$ ipython --no-banner

In [1]: import numpy as np

In [2]: np.set_printoptions(precision=2, suppress=True, linewidth=100)

In [3]: tidy = lambda a: np.round(a, 2) + 0

In [4]: arr = np.array([[1.4, -0.9, 0.0, 1.0],
   ...:     [0.7, -0.7, -1.1, -1.3],
   ...:     [-0.2, -1.1, 2.0, -1.2],
   ...:     [0.9, 1.2, 1.1, -0.6],
   ...:     [1.2, -0.4, 2.5, 0.5],
   ...:     [0.2, 0.6, 0.4, 0.3],
   ...:     [-1.5, 0.0, -0.6, 0.1],
   ...:     [5.0, -21.0, -6.0, -4.0],
   ...:     [0.6, 0.0, -1.1, 0.9],
   ...:     [0.2, 0.1, -0.3, 0.6],
   ...:     [0.8, -1.3, -0.4, -3.4],
   ...:     [-0.1, -2.1, -0.5, -0.1]])

In [5]: # row 7 is much longer than the rest

In [6]: f, g = arr[7], arr[10]

In [7]: print(f @ f)
518.0

In [8]: print(f @ g)
47.3

In [9]: pr = (f @ g) / (f @ f) * f

In [10]: print(np.linalg.matrix_rank(np.outer(f, g)))
1

In [11]: print(tidy(pr))
[ 0.46 -1.92 -0.55 -0.37]

In [12]: print(tidy(g - pr))
[ 0.34  0.62  0.15 -3.03]

In [13]: Xs = (arr - arr.mean(axis=0)) / arr.std(axis=0)

In [14]: print(np.argwhere(np.abs(Xs) > 2))
[[7 0]
 [7 1]
 [7 2]
 [7 3]]

In [15]: print(tidy(Xs.std(axis=0)))
[1. 1. 1. 1.]

In [16]: coef = np.linalg.lstsq(np.delete(Xs, 2, axis=1), Xs[:, 2])[0]

In [17]: print(tidy(1 - np.var(Xs[:, 2] - np.delete(Xs, 2, axis=1) @ coef)))
0.72

In [18]: print(tidy(coef))
[ 0.19  1.02 -0.03]

In [19]: print(np.abs(coef).argmax())
1

In [20]: other = arr / np.sqrt((arr ** 2).mean(axis=1, keepdims=True))

In [21]: print(tidy(np.linalg.norm(other, axis=1)))
[2. 2. 2. 2. 2. 2. 2. 2. 2. 2. 2. 2.]

In [22]: print(tidy(other[3]))
[ 0.92  1.23  1.13 -0.61]

In [23]: print(np.linalg.matrix_rank(arr - arr.mean(axis=1, keepdims=True)))
3

In [24]: q, Rm = np.linalg.qr(arr)

In [25]: print(tidy(q.T @ q))
[[1. 0. 0. 0.]
 [0. 1. 0. 0.]
 [0. 0. 1. 0.]
 [0. 0. 0. 1.]]

In [26]: print(tidy(np.abs(np.diag(Rm))))
[ 5.75 10.39  3.8   3.98]

In [27]: print(tidy(q @ Rm))
[[  1.4  -0.9   0.    1. ]
 [  0.7  -0.7  -1.1  -1.3]
 [ -0.2  -1.1   2.   -1.2]
 [  0.9   1.2   1.1  -0.6]
 [  1.2  -0.4   2.5   0.5]
 [  0.2   0.6   0.4   0.3]
 [ -1.5   0.   -0.6   0.1]
 [  5.  -21.   -6.   -4. ]
 [  0.6   0.   -1.1   0.9]
 [  0.2   0.1  -0.3   0.6]
 [  0.8  -1.3  -0.4  -3.4]
 [ -0.1  -2.1  -0.5  -0.1]]

In [28]: print(tidy(Rm))
[[ -5.75  18.54   4.73   3.71]
 [  0.   -10.39  -3.76  -1.97]
 [  0.     0.    -3.8    0.27]
 [  0.     0.     0.     3.98]]

In [29]: X = np.load("out15.npy")

In [30]: print(X)
[[  1  -3   9 -27]
 [  1  -2   4  -8]
 [  1  -1   1  -1]
 [  1   0   0   0]]

In [31]: # row 0 dominates

In [32]: proj = np.triu(np.array([[2, -1, -2, -1], [-1, 1, -1, 2], [1, -2, 2, 2], [-1, -2, 1, 2]]), 1) + np.eye(4)

In [33]: other = proj @ X @ np.linalg.inv(proj)

In [34]: print(np.linalg.matrix_rank(other))
4

In [35]: print(other)
[[ -3.  -2.  -5.  -6.]
 [  2.   1.   8. -23.]
 [  3.   2.   9. -20.]
 [  1.   1.   3.  -7.]]

In [36]: print(proj @ X - X @ proj)
[[-4.  5. -7. -1.]
 [ 1.  2. -1. -2.]
 [ 2.  1.  1.  1.]
 [ 0.  1.  2.  1.]]
